$ python -q
>>> import numpy as np
>>> np.set_printoptions(suppress=True, linewidth=160)
>>> W0 = np.load("arr.npy")
>>> W0
array([[  0,   0,   0,   0,   0,   0,   0,   0],
       [  0,   0,   0,   0,   0,   0,   0,   0],
       [  2,   4,  -4,   8,  -4,  -4,  -5,  -1],
       [  0,   0,   0,   0,   0,   0,   0,   0],
       [  4,   8,  -8,  16,  -8,  -8, -10,  -2],
       [  4,   8,  -8,  16,  -8,  -8, -10,  -2],
       [  2,   4,  -4,   8,  -4,  -4,  -5,  -1],
       [  4,   8,  -8,  16,  -8,  -8, -10,  -2],
       [  2,   4,  -4,   8,  -4,  -4,  -5,  -1],
       [  4,   8,  -8,  16,  -8,  -8, -10,  -2],
       [  4,   8,  -8,  16,  -8,  -8, -10,  -2],
       [  4,   8,  -8,  16,  -8,  -8, -10,  -2],
       [  0,   0,   0,   0,   0,   0,   0,   0],
       [  0,   0,   0,   0,   0,   0,   0,   0],
       [  0,   0,   0,   0,   0,   0,   0,   0]])
>>> # looks like rank 1
>>> left, s, VT = np.linalg.svd(W0)
>>> np.argmax(s[:-1] / (s[1:] + 1e-6)) + 1
np.int64(1)
>>> s.round(3) + 0
array([65.315,  0.   ,  0.   ,  0.   ,  0.   ,  0.   ,  0.   ,  0.   ])
>>> M2 = left[:, :1] @ np.diag(s[:1]) @ VT[:1]
>>> np.linalg.matrix_rank(W0, rtol=0.05)
np.int64(1)
>>> round(float(np.linalg.norm(W0 - M2, 2)), 3), np.round(s[1], 3)
(0.0, np.float64(0.0))
>>> M2.round(3) + 0
array([[  0.,   0.,   0.,   0.,   0.,   0.,   0.,   0.],
       [  0.,   0.,   0.,   0.,   0.,   0.,   0.,   0.],
       [  2.,   4.,  -4.,   8.,  -4.,  -4.,  -5.,  -1.],
       [  0.,   0.,   0.,   0.,   0.,   0.,   0.,   0.],
       [  4.,   8.,  -8.,  16.,  -8.,  -8., -10.,  -2.],
       [  4.,   8.,  -8.,  16.,  -8.,  -8., -10.,  -2.],
       [  2.,   4.,  -4.,   8.,  -4.,  -4.,  -5.,  -1.],
       [  4.,   8.,  -8.,  16.,  -8.,  -8., -10.,  -2.],
       [  2.,   4.,  -4.,   8.,  -4.,  -4.,  -5.,  -1.],
       [  4.,   8.,  -8.,  16.,  -8.,  -8., -10.,  -2.],
       [  4.,   8.,  -8.,  16.,  -8.,  -8., -10.,  -2.],
       [  4.,   8.,  -8.,  16.,  -8.,  -8., -10.,  -2.],
       [  0.,   0.,   0.,   0.,   0.,   0.,   0.,   0.],
       [  0.,   0.,   0.,   0.,   0.,   0.,   0.,   0.],
       [  0.,   0.,   0.,   0.,   0.,   0.,   0.,   0.]])
>>> np.round(np.linalg.norm(W0 - M2) / np.linalg.norm(W0), 3)
np.float64(0.0)
>>> np.linalg.matrix_rank(M2)
np.int64(1)
